$ ipython --no-banner

In [1]: import numpy as np

In [2]: np.set_printoptions(suppress=True, linewidth=120)

In [3]: W0 = np.load("layer12.npy")

In [4]: W0
Out[4]: 
array([[ 51,  -9,  -1,   7,   2],
       [ -9,  40,   3,  17,   0],
       [ -1,   3,  50, -20,   5],
       [  7,  17, -20,  48,  -6],
       [  2,   0,   5,  -6,  24]])

In [5]: # symmetric, so the eigenvalues are real

In [6]: Y = W0 / np.linalg.norm(W0, axis=1, keepdims=True)

In [7]: gram = Y @ Y.T

In [8]: (np.abs(gram) > 0.9).astype(int)
Out[8]: 
array([[1, 0, 0, 0, 0],
       [0, 1, 0, 0, 0],
       [0, 0, 1, 0, 0],
       [0, 0, 0, 1, 0],
       [0, 0, 0, 0, 1]])

In [9]: (gram - 2 * np.eye(5)).round(6).argmax(axis=1)
Out[9]: array([3, 3, 4, 1, 2])

In [10]: gram[2].round(2)
Out[10]: array([-0.09, -0.03,  1.  , -0.65,  0.36])

In [11]: evals, evecs = np.linalg.eig(W0)

In [12]: evals.round(2)
Out[12]: array([73.76, 56.62, 44.17, 15.2 , 23.25])

In [13]: np.round(np.sort(np.linalg.eigvals(W0.T)), 2)
Out[13]: array([15.2 , 23.25, 44.17, 56.62, 73.76])

In [14]: np.round(W0 @ evecs[:, 0] - evals[0] * evecs[:, 0], 2) + 0
Out[14]: array([0., 0., 0., 0., 0.])

In [15]: evals, evecs = np.linalg.eigh(W0)

In [16]: vec = np.array([-2, 1, 0, 0, -1])

In [17]: vec @ W0 @ vec / (vec @ vec), round(float(evals[0]), 2), round(float(evals[-1]), 2)
Out[17]: (np.float64(52.0), 15.2, 73.76)

In [18]: np.abs(W0).sum(axis=1).max(), round(float(np.abs(evals).max()), 2)
Out[18]: (np.int64(98), 73.76)

In [19]: np.round(evecs * np.maximum(evals, 0) @ evecs.T, 2) + 0
Out[19]: 
array([[ 51.,  -9.,  -1.,   7.,   2.],
       [ -9.,  40.,   3.,  17.,   0.],
       [ -1.,   3.,  50., -20.,   5.],
       [  7.,  17., -20.,  48.,  -6.],
       [  2.,   0.,   5.,  -6.,  24.]])

In [20]: np.round(evecs * np.abs(evals) @ evecs.T, 2) + 0
Out[20]: 
array([[ 51.,  -9.,  -1.,   7.,   2.],
       [ -9.,  40.,   3.,  17.,   0.],
       [ -1.,   3.,  50., -20.,   5.],
       [  7.,  17., -20.,  48.,  -6.],
       [  2.,   0.,   5.,  -6.,  24.]])
